% python3 -q
>>> import numpy as np
>>> import numpy.linalg as la
>>> np.set_printoptions(suppress=True, linewidth=140)
>>> def tidy(a):
...     return np.round(a, 2) + 0
... 
>>> F = np.loadtxt("dump.csv", delimiter=",")
>>> F
array([[0., 1., 1., 0., 0., 1., 0., 0., 1.],
       [1., 0., 1., 0., 1., 1., 0., 0., 1.],
       [1., 1., 0., 0., 1., 1., 0., 0., 1.],
       [0., 0., 0., 0., 0., 0., 0., 0., 0.],
       [0., 1., 1., 0., 0., 1., 0., 0., 1.],
       [1., 1., 1., 0., 1., 0., 0., 0., 1.],
       [0., 0., 0., 0., 0., 0., 0., 1., 0.],
       [0., 0., 0., 0., 0., 0., 1., 0., 0.],
       [1., 1., 1., 0., 1., 1., 0., 0., 0.]])
>>> la.lstsq(F[:-1].T, F[-1])[2]
np.int32(6)
>>> tidy(np.trace(la.pinv(F) @ F))
np.float64(7.0)
>>> tidy(F @ la.pinv(F) @ F)
array([[0., 1., 1., 0., 0., 1., 0., 0., 1.],
       [1., 0., 1., 0., 1., 1., 0., 0., 1.],
       [1., 1., 0., 0., 1., 1., 0., 0., 1.],
       [0., 0., 0., 0., 0., 0., 0., 0., 0.],
       [0., 1., 1., 0., 0., 1., 0., 0., 1.],
       [1., 1., 1., 0., 1., 0., 0., 0., 1.],
       [0., 0., 0., 0., 0., 0., 0., 1., 0.],
       [0., 0., 0., 0., 0., 0., 1., 0., 0.],
       [1., 1., 1., 0., 1., 1., 0., 0., 0.]])
>>> vals, vecs = la.eigh(F)
>>> x0 = np.array([-3, 3, -3, 1, -2, 3, 2, -2, -2])
>>> tidy(la.eigvalsh(F[1:, 1:]))
array([-1., -1., -1., -1., -1.,  0.,  1.,  4.])
>>> tidy(vecs * np.abs(vals) @ vecs.T)
array([[1.25, 0.47, 0.47, 0.  , 1.25, 0.47, 0.  , 0.  , 0.47],
       [0.47, 1.73, 0.73, 0.  , 0.47, 0.73, 0.  , 0.  , 0.73],
       [0.47, 0.73, 1.73, 0.  , 0.47, 0.73, 0.  , 0.  , 0.73],
       [0.  , 0.  , 0.  , 0.  , 0.  , 0.  , 0.  , 0.  , 0.  ],
       [1.25, 0.47, 0.47, 0.  , 1.25, 0.47, 0.  , 0.  , 0.47],
       [0.47, 0.73, 0.73, 0.  , 0.47, 1.73, 0.  , 0.  , 0.73],
       [0.  , 0.  , 0.  , 0.  , 0.  , 0.  , 1.  , 0.  , 0.  ],
       [0.  , 0.  , 0.  , 0.  , 0.  , 0.  , 0.  , 1.  , 0.  ],
       [0.47, 0.73, 0.73, 0.  , 0.47, 0.73, 0.  , 0.  , 1.73]])
>>> x0 @ F @ x0
np.float64(-48.0)
>>> tidy(vecs * np.maximum(vals, 0) @ vecs.T)
array([[0.62, 0.73, 0.73, 0.  , 0.62, 0.73, 0.  , 0.  , 0.73],
       [0.73, 0.86, 0.86, 0.  , 0.73, 0.86, 0.  , 0.  , 0.86],
       [0.73, 0.86, 0.86, 0.  , 0.73, 0.86, 0.  , 0.  , 0.86],
       [0.  , 0.  , 0.  , 0.  , 0.  , 0.  , 0.  , 0.  , 0.  ],
       [0.62, 0.73, 0.73, 0.  , 0.62, 0.73, 0.  , 0.  , 0.73],
       [0.73, 0.86, 0.86, 0.  , 0.73, 0.86, 0.  , 0.  , 0.86],
       [0.  , 0.  , 0.  , 0.  , 0.  , 0.  , 0.5 , 0.5 , 0.  ],
       [0.  , 0.  , 0.  , 0.  , 0.  , 0.  , 0.5 , 0.5 , 0.  ],
       [0.73, 0.86, 0.86, 0.  , 0.73, 0.86, 0.  , 0.  , 0.86]])
